$ python -q
>>> import numpy as np
>>> np.set_printoptions(precision=2, suppress=True, linewidth=140)
>>> Q, _ = np.linalg.qr(np.array([[0.5, 0.2, 1.9, -0.5, -0.3, 0.9, -1.5],
...     [-2.5, 0.5, 0.4, 0.2, 1.1, 0.7, -0.1],
...     [-0.7, 0.9, -0.1, -0.9, 0.0, -0.3, -0.9],
...     [-1.3, 0.8, -1.3, -0.3, 1.4, 0.2, 0.4],
...     [1.2, -0.5, 2.1, -2.0, 1.6, 0.8, -1.3],
...     [0.7, 0.1, 0.8, -1.0, -0.1, -1.1, -0.7],
...     [0.4, -2.7, 0.1, -0.8, -0.8, -1.7, 0.1]]))
>>> m1 = Q[:, :3]
>>> print(m1.round(2) + 0)
[[-0.15  0.15 -0.58]
 [ 0.76 -0.19 -0.53]
 [ 0.21  0.22 -0.07]
 [ 0.4   0.1   0.25]
 [-0.37  0.   -0.54]
 [-0.21  0.14 -0.16]
 [-0.12 -0.93  0.  ]]
>>> u, g = m1[2], m1[0]
>>> print(round(float(u @ u), 2))
0.1
>>> pr = (u @ g) / (u @ u) * u
>>> print(g - pr)
[-0.24  0.06 -0.55]
>>> print(pr)
[ 0.09  0.09 -0.03]
>>> print(np.outer(u, g))
[[-0.03  0.03 -0.12]
 [-0.03  0.03 -0.13]
 [ 0.01 -0.01  0.04]]
>>> x0 = np.array([3, 6, 9])
>>> target = m1 @ x0
>>> print(np.linalg.solve(m1.T @ m1, m1.T @ target))
[3. 6. 9.]
>>> print(target)
[-4.75 -3.65  1.37  4.02 -5.97 -1.27 -5.89]
>>> print(np.linalg.lstsq(m1, target)[0])
[3. 6. 9.]
>>> rng = np.random.default_rng(132)
>>> target = target + 0.3 * rng.normal(size=7)
>>> print(target)
[-4.67 -3.59  0.87  3.98 -5.64 -1.65 -5.7 ]
>>> b, *_ = np.linalg.lstsq(m1, target)
>>> print(np.round(m1.T @ (target - m1 @ b), 2) + 0)
[0. 0. 0.]
>>> print(round(float(np.linalg.norm(m1[2], 1)), 2), round(float(np.linalg.norm(m1[2], np.inf)), 2))
0.51 0.22
>>> print(round(m1[2] @ m1[5], 2))
-0.0
>>> print(np.round(np.linalg.norm(m1, 1), 2), round(float(np.linalg.norm(m1, np.inf)), 2))
2.22 1.49
>>> print(np.linalg.norm(m1, axis=1).argmax())
1
>>> u = np.array([1, 9])
>>> print(np.convolve(m1[5], u))
[-0.21 -1.78  1.11 -1.48]
>>> print(np.polyval(u, m1[5]))
[8.79 9.14 8.84]
>>> F = np.array([[3.0, 1.0, 0.0, 0.0],
...     [0.0, 3.0, 1.0, 0.0],
...     [0.0, 0.0, 3.0, 1.0],
...     [0.0, 0.0, 0.0, 3.0]])
>>> print(F)
[[3. 1. 0. 0.]
 [0. 3. 1. 0.]
 [0. 0. 3. 1.]
 [0. 0. 0. 3.]]
>>> u = np.array([-2, 1, -1, 2])
>>> other = F + np.outer(u, np.eye(4)[1])
>>> print(np.linalg.matrix_rank(other - F))
1
>>> print(round(float(np.linalg.det(other) / np.linalg.det(F)), 2), np.round(1 + np.linalg.solve(F, u)[1], 2))
1.52 1.52
>>> J = np.loadtxt("arr.csv", delimiter=",")
>>> print(J)
[[-1. -1.  2. -1.  0.]
 [-1. -1.  2. -1.  0.]
 [-2. -2.  1. -2. -1.]
 [ 5.  5.  8.  5.  6.]
 [-3. -3.  0. -3. -2.]]
>>> t3 = np.stack([J, -3 * J, J[::-1]])
>>> print(np.einsum("bij,cij->bc", t3, t3))
[[ 234. -702.   34.]
 [-702. 2106. -102.]
 [  34. -102.  234.]]
>>> print(t3.sum(axis=0))
[[ -1.  -1.  -4.  -1.  -2.]
 [  7.   7.   4.   7.   6.]
 [  2.   2.  -1.   2.   1.]
 [-11. -11. -14. -11. -12.]
 [  5.   5.   2.   5.   4.]]
>>> print((t3 @ J.T).shape)
(3, 5, 5)
>>> print(np.linalg.matrix_rank(t3))
[2 2 2]
>>> print(np.linalg.matrix_rank(t3.reshape(3, -1)))
2
>>> print(t3.shape)
(3, 5, 5)
>>> print(np.round(np.linalg.det(t3), 2) + 0)
[0. 0. 0.]
>>> print(np.linalg.norm(t3, axis=(1, 2)))
[15.3  45.89 15.3 ]
